$ ipython --no-banner

In [1]: import numpy as np

In [2]: from numpy import linalg as LA

In [3]: np.set_printoptions(suppress=True, linewidth=140)

In [4]: M = np.array([[1.4, 0.0, 0.8],
   ...:     [-1.1, 1.2, -0.9],
   ...:     [-1.4, 1.1, 0.0],
   ...:     [1.4, -0.8, -0.6]])

In [5]: M
Out[5]: 
array([[ 1.4,  0. ,  0.8],
       [-1.1,  1.2, -0.9],
       [-1.4,  1.1,  0. ],
       [ 1.4, -0.8, -0.6]])

In [6]: proj = M @ LA.solve(M.T @ M, M.T)

In [7]: np.allclose(proj @ proj, proj)
Out[7]: True

In [8]: np.round(proj @ M[:, 2], 1) + 0
Out[8]: array([ 0.8, -0.9,  0. , -0.6])

In [9]: LA.matrix_rank(np.eye(4) - proj)
Out[9]: np.int64(1)

In [10]: x0 = np.array([0, 0, 3])

In [11]: y = M @ x0

In [12]: np.round(LA.solve(M.T @ M, M.T @ y), 1) + 0
Out[12]: array([0., 0., 3.])

In [13]: rng = np.random.default_rng(1080)

In [14]: y = y + 0.3 * rng.normal(size=4)

In [15]: print(y.round(1))
[ 2.3 -3.  -0.2 -1.5]

In [16]: b, *_ = LA.lstsq(M, y)

In [17]: [round(float(LA.norm(LA.solve(M.T @ M + lam * np.eye(3), M.T @ y))), 2) for lam in (0, 1, 10, 100)]
Out[17]: [2.94, 1.82, 0.5, 0.07]

In [18]: b.round(1) + 0
Out[18]: array([ 0. , -0.3,  2.9])

In [19]: b.round()
Out[19]: array([-0., -0.,  3.])

In [20]: B = np.array([[-2], [2], [-1]])

In [21]: basis = np.array([[3, 0, -3]])

In [22]: F = B @ basis + 0.1 * rng.normal(size=(3, 3))

In [23]: print(F.round(1) + 0)
[[-5.8 -0.2  5.9]
 [ 6.1 -0.1 -6.1]
 [-3.1  0.   3. ]]

In [24]: ang = np.radians(36)

In [25]: Rm = np.eye(3)

In [26]: Rm[1, 1] = Rm[2, 2] = np.cos(ang)

In [27]: Rm[1, 2], Rm[2, 1] = -np.sin(ang), np.sin(ang)

In [28]: Rm.round(1)
Out[28]: 
array([[ 1. ,  0. ,  0. ],
       [ 0. ,  0.8, -0.6],
       [ 0. ,  0.6,  0.8]])

In [29]: B = M @ Rm.T

In [30]: print(np.round(LA.svd(M, compute_uv=False), 1), np.round(LA.svd(B, compute_uv=False), 1))
[3.1 1.3 0.9] [3.1 1.3 0.9]

In [31]: np.allclose(LA.norm(M, axis=1), LA.norm(B, axis=1))
Out[31]: True

In [32]: np.round(LA.det(Rm), 1), round(np.trace(Rm), 1)
Out[32]: (np.float64(1.0), np.float64(2.6))

In [33]: B.round(1) + 0
Out[33]: 
array([[ 1.4, -0.5,  0.6],
       [-1.1,  1.5,  0. ],
       [-1.4,  0.9,  0.6],
       [ 1.4, -0.3, -1. ]])

In [34]: x0 = np.array([1, 2, 1])

In [35]: y = B @ x0

In [36]: b, lr = np.zeros(3), 1 / LA.norm(B, 2) ** 2

In [37]: for i in range(12):
    ...:     b -= lr * B.T @ (B @ b - y)
    ...:     if i % 2 == 0: print(i, round(LA.norm(B @ b - y), 1))
    ...: 
0 1.9
2 1.7
4 1.4
6 1.2
8 1.0
10 0.9

In [38]: b.round(1)
Out[38]: array([0.5, 1.3, 0.7])

In [39]: B = np.c_[M[:, :2] @ np.array([[8, 7], [9, 9]]), np.array([-8, -9, -1, -3])]

In [40]: B.round(1)
Out[40]: 
array([[11.2,  9.8, -8. ],
       [ 2. ,  3.1, -9. ],
       [-1.3,  0.1, -1. ],
       [ 4. ,  2.6, -3. ]])

In [41]: LA.matrix_rank(B)
Out[41]: np.int64(3)

In [42]: np.round(LA.norm(B - M @ LA.lstsq(M, B)[0], axis=0), 1) + 0
Out[42]: array([0. , 0. , 1.2])

In [43]: idx = rng.permutation(3)

In [44]: B = M[:, idx] * rng.choice([-1, 1], 3)

In [45]: B
Out[45]: 
array([[-1.4, -0. ,  0.8],
       [ 1.1, -1.2, -0.9],
       [ 1.4, -1.1,  0. ],
       [-1.4,  0.8, -0.6]])

In [46]: Uu, _, Vh = LA.svd(M.T @ B)

In [47]: np.round(LA.lstsq(M, B)[0], 1) + 0
Out[47]: 
array([[-1.,  0.,  0.],
       [ 0., -1.,  0.],
       [ 0.,  0.,  1.]])

In [48]: x0 = np.array([3, -5, -4])

In [49]: y = B @ x0

In [50]: np.round(LA.lstsq(B, y)[0], 1)
Out[50]: array([ 3., -5., -4.])

In [51]: print(np.round(LA.solve(B.T @ B, B.T @ y), 1))
[ 3. -5. -4.]

In [52]: try:
    ...:     LA.solve(B, y)
    ...: except LA.LinAlgError as e:
    ...:     print("failed:", e)
    ...: 
failed: Last 2 dimensions of the array must be square

In [53]: y = y + 0.3 * rng.normal(size=4)

In [54]: y.round(1)
Out[54]: array([-7.3, 13. ,  9.7, -5.5])

In [55]: b, *_ = LA.lstsq(B, y)

In [56]: [round(float(LA.norm(LA.solve(B.T @ B + lam * np.eye(3), B.T @ y))), 2) for lam in (0, 1, 10, 100)]
Out[56]: [7.22, 5.67, 2.89, 0.52]

In [57]: b.round()
Out[57]: array([ 3., -5., -4.])

In [58]: b.round(1)
Out[58]: array([ 2.8, -5.2, -4.2])

In [59]: s = 10 * 0.9 ** np.arange(3)

In [60]: data = rng.normal(size=(17, 3)) * rng.permutation(s)

In [61]: data.round(1)
Out[61]: 
array([[ -5.1,   5. , -19.3],
       [ -6.6,  -4.1,  10.3],
       [ -4.9, -13.2,  -4.9],
       [ -7.1, -13.9,   1.4],
       [ -0.4,  -9.4,  12.4],
       [  6.6,  -3.5,   4.1],
       [  1.6, -19.8,   7.3],
       [ -7.5, -15.4,   9.3],
       [ -6.8,  -8.1,  -4. ],
       [ -5.9,  16.5,   1.8],
       [  0.4, -17.7,  -2.1],
       [ -8.2,  10.4,   1.2],
       [  0.4,   8.4,   2.5],
       [ -9.4,   0.8,  -2.5],
       [  9.7,  -2.7,  -3.1],
       [ -0.8, -15. ,  -0.3],
       [  1.4, -13.3,   3.7]])

In [62]: proj = data @ LA.solve(data.T @ data, data.T)

In [63]: print(np.round(np.diag(proj), 1) + 0)
[0.5 0.2 0.2 0.2 0.2 0.1 0.2 0.2 0.1 0.2 0.2 0.2 0.  0.2 0.2 0.1 0.1]

In [64]: Xc = data - data.mean(axis=0)

In [65]: evecs = LA.svd(Xc)[2][:1]

In [66]: B = Xc - Xc @ evecs.T @ evecs

In [67]: np.round(B.std(axis=0), 1)
Out[67]: array([5.1, 2. , 6.4])

In [68]: print(np.round((Xc @ evecs.T).std(axis=0), 1))
[10.7]

In [69]: J = np.array([[3.4, 0.0, 2.1],
    ...:     [-0.7, 0.7, 0.3],
    ...:     [-1.3, -1.0, -0.3],
    ...:     [0.1, 1.4, 0.5]])

In [70]: J
Out[70]: 
array([[ 3.4,  0. ,  2.1],
       [-0.7,  0.7,  0.3],
       [-1.3, -1. , -0.3],
       [ 0.1,  1.4,  0.5]])

In [71]: idx = rng.permutation(3)

In [72]: B = J[:, idx] * rng.choice([-1, 1], 3)

In [73]: B
Out[73]: 
array([[-3.4,  0. , -2.1],
       [ 0.7,  0.7, -0.3],
       [ 1.3, -1. ,  0.3],
       [-0.1,  1.4, -0.5]])

In [74]: Uu, _, Vh = LA.svd(J.T @ B)

In [75]: np.round(Uu @ Vh, 1) + 0
Out[75]: 
array([[-1.,  0.,  0.],
       [ 0.,  1.,  0.],
       [ 0.,  0., -1.]])

In [76]: proj = J @ LA.solve(J.T @ J, J.T)

In [77]: print(proj.round(1) + 0)
[[ 1.   0.   0.   0. ]
 [ 0.   0.6  0.3  0.4]
 [ 0.   0.3  0.8 -0.3]
 [ 0.   0.4 -0.3  0.6]]

In [78]: print(LA.matrix_rank(np.eye(4) - proj))
1

In [79]: np.round(np.diag(proj), 1)
Out[79]: array([1. , 0.6, 0.8, 0.6])

In [80]: print(np.round((np.eye(4) - proj) @ J, 1) + 0)
[[0. 0. 0.]
 [0. 0. 0.]
 [0. 0. 0.]
 [0. 0. 0.]]

In [81]: np.allclose(proj @ proj, proj)
Out[81]: True

In [82]: np.round(LA.eigvalsh(proj), 1) + 0
Out[82]: array([0., 1., 1., 1.])

In [83]: np.trace(proj)
Out[83]: np.float64(3.0)

In [84]: B = np.array([[1, 0, 0], [1, 2, 2], [1, 2, 2]])

In [85]: np.vstack([J, B.T]).shape
Out[85]: (7, 3)

In [86]: print(LA.matrix_rank(np.vstack([J, B.T])))
3

In [87]: print(np.round(J @ B, 1))
[[ 5.5  4.2  4.2]
 [ 0.3  2.   2. ]
 [-2.6 -2.6 -2.6]
 [ 2.   3.8  3.8]]

In [88]: np.round(np.einsum("ik,kj->ji", J, B), 1)
Out[88]: 
array([[ 5.5,  0.3, -2.6,  2. ],
       [ 4.2,  2. , -2.6,  3.8],
       [ 4.2,  2. , -2.6,  3.8]])

In [89]: print(np.round(np.einsum("ij,ij->i", J, J), 1))
[16.   1.1  2.8  2.2]

In [90]: x0 = np.array([1, 0, 3])

In [91]: y = J @ x0

In [92]: print(y)
[ 9.7  0.2 -2.2  1.6]

In [93]: np.round(LA.pinv(J) @ J, 1) + 0
Out[93]: 
array([[1., 0., 0.],
       [0., 1., 0.],
       [0., 0., 1.]])

In [94]: np.round(LA.lstsq(J, y)[0], 1) + 0
Out[94]: array([1., 0., 3.])

In [95]: y = y + 0.1 * rng.normal(size=4)

In [96]: y.round(1) + 0
Out[96]: array([ 9.7,  0. , -2.2,  1.4])

In [97]: b, *_ = LA.lstsq(J, y)

In [98]: np.round(J.T @ (y - J @ b), 1) + 0
Out[98]: array([0., 0., 0.])

In [99]: print([round(float(LA.norm(LA.solve(J.T @ J + lam * np.eye(3), J.T @ y))), 2) for lam in (0, 1, 10, 100)])
[3.1, 2.34, 1.51, 0.36]

In [100]: np.round(LA.norm(y - J @ b), 1)
Out[100]: np.float64(0.0)

In [101]: B = np.c_[J[:, :1] @ np.array([[2]]), np.array([-3, 3, 3, -3])]

In [102]: print(B)
[[ 6.8 -3. ]
 [-1.4  3. ]
 [-2.6  3. ]
 [ 0.2 -3. ]]

In [103]: print(np.round(LA.lstsq(J, B[:, 0])[0], 1) + 0)
[2. 0. 0.]

In [104]: np.round(LA.norm(B - J @ LA.lstsq(J, B)[0], axis=0), 1) + 0
Out[104]: array([0. , 2.6])

In [105]: np.round(LA.norm(LA.qr(J)[0].T @ B, axis=0) ** 2 / ((B ** 2).sum(axis=0) + 1e-12), 1)
Out[105]: array([1. , 0.8])

In [106]: E = np.loadtxt("a.csv", delimiter=",")

In [107]: E
Out[107]: 
array([[1. , 0.2, 0. ],
       [0.2, 1. , 0.2],
       [0. , 0.2, 1. ]])

In [108]: # symmetric, so the eigenvalues are real

In [109]: O = E.astype(float).copy()

In [110]: for j in range(3):
     ...:     O[:, j] -= O[:, :j] @ (O[:, :j].T @ O[:, j])
     ...:     O[:, j] /= LA.norm(O[:, j])
     ...: 

In [111]: np.round(O.T @ E, 1) + 0
Out[111]: 
array([[1. , 0.4, 0. ],
       [0. , 1. , 0.4],
       [0. , 0. , 0.9]])

In [112]: round(np.abs(LA.eigvals(E)).max(), 1)
Out[112]: np.float64(1.3)

In [113]: (E - E.T) / 2
Out[113]: 
array([[0., 0., 0.],
       [0., 0., 0.],
       [0., 0., 0.]])

In [114]: print(np.round(LA.matrix_power(E, 3), 1))
[[1.1 0.6 0.1]
 [0.6 1.2 0.6]
 [0.1 0.6 1.1]]

In [115]: np.allclose(E, E.T)
Out[115]: True

In [116]: np.round(LA.det(E), 1)
Out[116]: np.float64(0.9)

In [117]: np.round(E @ E, 1) + 0
Out[117]: 
array([[1. , 0.4, 0. ],
       [0.4, 1.1, 0.4],
       [0. , 0.4, 1. ]])

In [118]: x0 = np.ones(3)

In [119]: for _ in range(7):
     ...:     x0 = E @ x0
     ...:     x0 /= LA.norm(x0)
     ...:     print(round(x0 @ E @ x0, 1))
     ...: 
1.3
1.3
1.3
1.3
1.3
1.3
1.3

In [120]: x0.round(1)
Out[120]: array([0.5, 0.7, 0.5])

In [121]: X = np.load("mat.npy")

In [122]: X.round(1)
Out[122]: 
array([[-1. , -3.1, -3.8],
       [ 2.5, -4.3, -0.4],
       [-3.2,  0.3, -3.8],
       [-2.9, -0.3, -4. ],
       [ 3. , -3.9,  0.6],
       [-3.3,  0.5, -3.8],
       [-1.1, -3. , -3.9],
       [-0.8, -3.3, -3.7],
       [ 1.6,  2.4,  4.1],
       [ 2.3, -4.4, -0.7],
       [-3.4,  1.1, -3.5],
       [-3.5,  2.6, -2.4],
       [ 3.6, -2.5,  2.5],
       [ 2.6, -4.3, -0.3],
       [ 2.2,  1.6,  4.2],
       [ 2.6, -4.3, -0.2],
       [-2.6, -0.9, -4.2]])

In [123]: # looks like rank 2

In [124]: idx = X[:, 0] > np.median(X[:, 0])

In [125]: r0 = X[idx].mean(axis=0) - X[~idx].mean(axis=0)

In [126]: print(((X - X.mean(axis=0)) @ r0 > 0).astype(int))
[0 1 0 0 1 0 0 0 1 1 0 0 1 1 1 1 0]

In [127]: r0.round(1)
Out[127]: array([ 5. , -1.8,  4.9])

In [128]: r0 = np.array([3, 3, -1])

In [129]: np.round(np.polyval(r0, X[15]), 1)
Out[129]: array([27. , 40.8, -1.5])

In [130]: np.round(np.correlate(X[15], X[3], "full"), 1)
Out[130]: array([-10.5,  16.4,  -5.2,  12.6,   0.7])

In [131]: np.round(X - X[0], 1) + 0
Out[131]: 
array([[ 0. ,  0. ,  0. ],
       [ 3.5, -1.2,  3.4],
       [-2.2,  3.4,  0. ],
       [-2. ,  2.8, -0.2],
       [ 4. , -0.9,  4.4],
       [-2.3,  3.6,  0.1],
       [-0.1,  0.1, -0.1],
       [ 0.2, -0.2,  0.1],
       [ 2.6,  5.5,  7.9],
       [ 3.3, -1.3,  3.1],
       [-2.5,  4.2,  0.3],
       [-2.6,  5.7,  1.4],
       [ 4.5,  0.6,  6.3],
       [ 3.5, -1.2,  3.6],
       [ 3.2,  4.7,  8. ],
       [ 3.6, -1.2,  3.6],
       [-1.7,  2.2, -0.3]])

In [132]: round(np.abs(X).max(), 1)
Out[132]: np.float64(4.4)

In [133]: np.round(X.mean(axis=0), 1)
Out[133]: array([-0.1, -1.5, -1.4])

In [134]: print(np.round(LA.norm(X), 1))
20.6

In [135]: np.round(LA.svd(X, compute_uv=False), 1) + 0
Out[135]: array([15.6, 13.4,  0. ])

In [136]: print(np.round(np.diff(X, axis=0), 1))
[[ 3.5 -1.2  3.4]
 [-5.7  4.6 -3.4]
 [ 0.3 -0.6 -0.2]
 [ 6.  -3.6  4.6]
 [-6.3  4.5 -4.4]
 [ 2.2 -3.5 -0.1]
 [ 0.3 -0.3  0.2]
 [ 2.4  5.7  7.8]
 [ 0.7 -6.8 -4.7]
 [-5.7  5.5 -2.8]
 [-0.1  1.5  1.1]
 [ 7.1 -5.1  4.8]
 [-1.  -1.8 -2.7]
 [-0.4  5.9  4.5]
 [ 0.4 -5.9 -4.4]
 [-5.2  3.3 -3.9]]

In [137]: basis = X[[12, 7]].astype(float)

In [138]: for _ in range(4):
     ...:     idx = LA.norm(X[:, None] - basis, axis=-1).argmin(axis=1)
     ...:     basis = np.array([X[idx == j].mean(axis=0) for j in range(2)])
     ...: 

In [139]: idx
Out[139]: array([1, 0, 1, 1, 0, 1, 1, 1, 0, 0, 1, 1, 0, 0, 0, 0, 1])

In [140]: print(np.abs(basis[1] - basis[0]).argmax())
0

In [141]: Uu, s, Vh = LA.svd(X)

In [142]: evecs = Vh[:(s > 1e-8).sum()]

In [143]: x0 = X[1] + -2 * X[5] + rng.integers(2) * np.eye(3)[2]

In [144]: x0.round(1)
Out[144]: array([ 9. , -5.3,  8.1])

In [145]: round(LA.norm(x0 - evecs.T @ evecs @ x0), 1)
Out[145]: np.float64(0.5)

In [146]: np.round(evecs.T @ evecs, 1)
Out[146]: 
array([[ 0.5, -0.3,  0.4],
       [-0.3,  0.8,  0.2],
       [ 0.4,  0.2,  0.7]])

In [147]: np.round(np.diag(evecs.T @ evecs), 1)
Out[147]: array([0.5, 0.8, 0.7])
